$ python3 -q
>>> import numpy as np
>>> np.set_printoptions(precision=1, suppress=True, linewidth=120)
>>> rnd = lambda a: np.round(a, 1) + 0
>>> mat = np.loadtxt("layer13.csv", delimiter=",")
>>> rnd(mat)
array([[-0.6, -0.6, -0.5,  0.3, -0.1],
       [ 0.7, -0.1, -0.5,  0.3, -0.4],
       [ 0. ,  0.4, -0.5,  0.2,  0.7],
       [ 0. ,  0. , -0.4, -0.9,  0. ],
       [ 0.4, -0.7,  0.2, -0.1,  0.5]])
>>> # columns are unit length and at right angles
>>> vec = np.array([-1, -2, 0, 0, -2])
>>> rnd(mat.T @ (mat @ vec))
array([-1., -2.,  0.,  0., -2.])
>>> rnd(np.sort(np.abs(np.degrees(np.angle(np.linalg.eigvals(mat))))))
array([  0. , 107.9, 107.9, 162.2, 162.2])
>>> 5 - np.linalg.matrix_rank(mat - np.eye(5), tol=1e-8)
np.int64(1)
>>> print(rnd(np.linalg.norm(vec)), rnd(np.linalg.norm(mat @ vec)))
3.0 3.0
>>> rnd(np.linalg.det(mat))
np.float64(1.0)
>>> rnd(np.abs(np.linalg.eigvals(mat)))
array([1., 1., 1., 1., 1.])
>>> vec = np.array([1, -3, -1, 3, 3])
>>> rhs = mat @ vec
>>> coef, lr = np.zeros(5), 1 / np.linalg.norm(mat, 2) ** 2
>>> for i in range(15):
...     coef -= lr * mat.T @ (mat @ coef - rhs)
...     if i % 5 == 0: print(i, round(np.linalg.norm(mat @ coef - rhs), 1))
... 
0 0.0
5 0.0
10 0.0
>>> print(rnd(np.linalg.cond(mat)))
1.0
>>> rnd(np.linalg.det(mat))
np.float64(1.0)
>>> rnd((mat + mat.T) / 2)
array([[-0.6,  0.1, -0.2,  0.1,  0.1],
       [ 0.1, -0.1, -0.1,  0.1, -0.6],
       [-0.2, -0.1, -0.5, -0.1,  0.5],
       [ 0.1,  0.1, -0.1, -0.9, -0.1],
       [ 0.1, -0.6,  0.5, -0.1,  0.5]])
>>> rnd(mat @ mat)
array([[-0.1,  0.3,  0.7, -0.6, -0.1],
       [-0.6, -0.3, -0.3, -0.2, -0.7],
       [ 0.6, -0.7,  0.1, -0.3, -0.1],
       [ 0. , -0.2,  0.6,  0.7, -0.3],
       [-0.5, -0.5,  0.2,  0. ,  0.6]])
>>> rng = np.random.default_rng(66221)
>>> labels = rng.permutation(5)
>>> print(labels)
[3 1 4 2 0]
>>> other = mat[labels][:, labels]
>>> np.allclose(other, mat)
False
>>> print(rnd(np.linalg.det(other)), rnd(np.linalg.det(mat[labels])))
1.0 -1.0
>>> m1 = np.loadtxt("sample8.csv", delimiter=",")
>>> m1
array([[ 3.2,  1.3, -3.5,  0.4],
       [-0.1, -2.4, -2.6,  0.1],
       [ 1.4,  0.8, -1.8, -1. ],
       [-2.6, -1.7,  1.5,  3. ],
       [-0.8,  1.5,  0.7,  3.1],
       [ 0.7, -2.2, -2.3, -1.5],
       [-1.1,  1.8,  0.7,  1.9],
       [-2. ,  0.1, -1.7, -2.1],
       [ 1.1, -5.4, -5. , -0.7],
       [-0.9, -1.1, -0.4,  0.7],
       [ 0.4, -0.5, -0.9,  4.3],
       [-1.5,  0.9,  2.4,  2.4]])
>>> blk = np.stack([m1, 2 * m1, m1[::-1]])
>>> rnd(np.linalg.norm(blk, axis=(1, 2)))
array([14.3, 28.5, 14.3])
>>> print(np.linalg.matrix_rank(blk.reshape(3, -1)))
2
>>> rnd(np.einsum("bij,cij->bc", blk, blk))
array([[ 203.2,  406.3,  -55.4],
       [ 406.3,  812.6, -110.7],
       [ -55.4, -110.7,  203.2]])
>>> w1 = np.array([[1, -3, -3, 0, -3, 1],
...     [3, -2, 1, -3, -2, 1],
...     [1, -2, 3, 0, 0, 0],
...     [3, 3, 3, 0, 0, 1]])
>>> coef = np.array([2, 1, 1, 1, 2, 2])
>>> hid = np.maximum(m1 @ w1 + coef, 0)
>>> np.linalg.matrix_rank(hid)
np.int64(6)
>>> C = np.array([[2, 0, 1],
...     [-2, 0, 3],
...     [-1, -2, -2],
...     [-1, 0, -2],
...     [0, -2, -3],
...     [1, 2, 2]])
>>> w1 @ C
array([[ 12,  14,   9],
       [ 13,   4,   9],
       [  3,  -6, -11],
       [ -2,  -4,   8]])
>>> (hid @ C).round(6).argmax(axis=1)
array([2, 2, 2, 2, 2, 1, 0, 0, 2, 2, 2, 0])
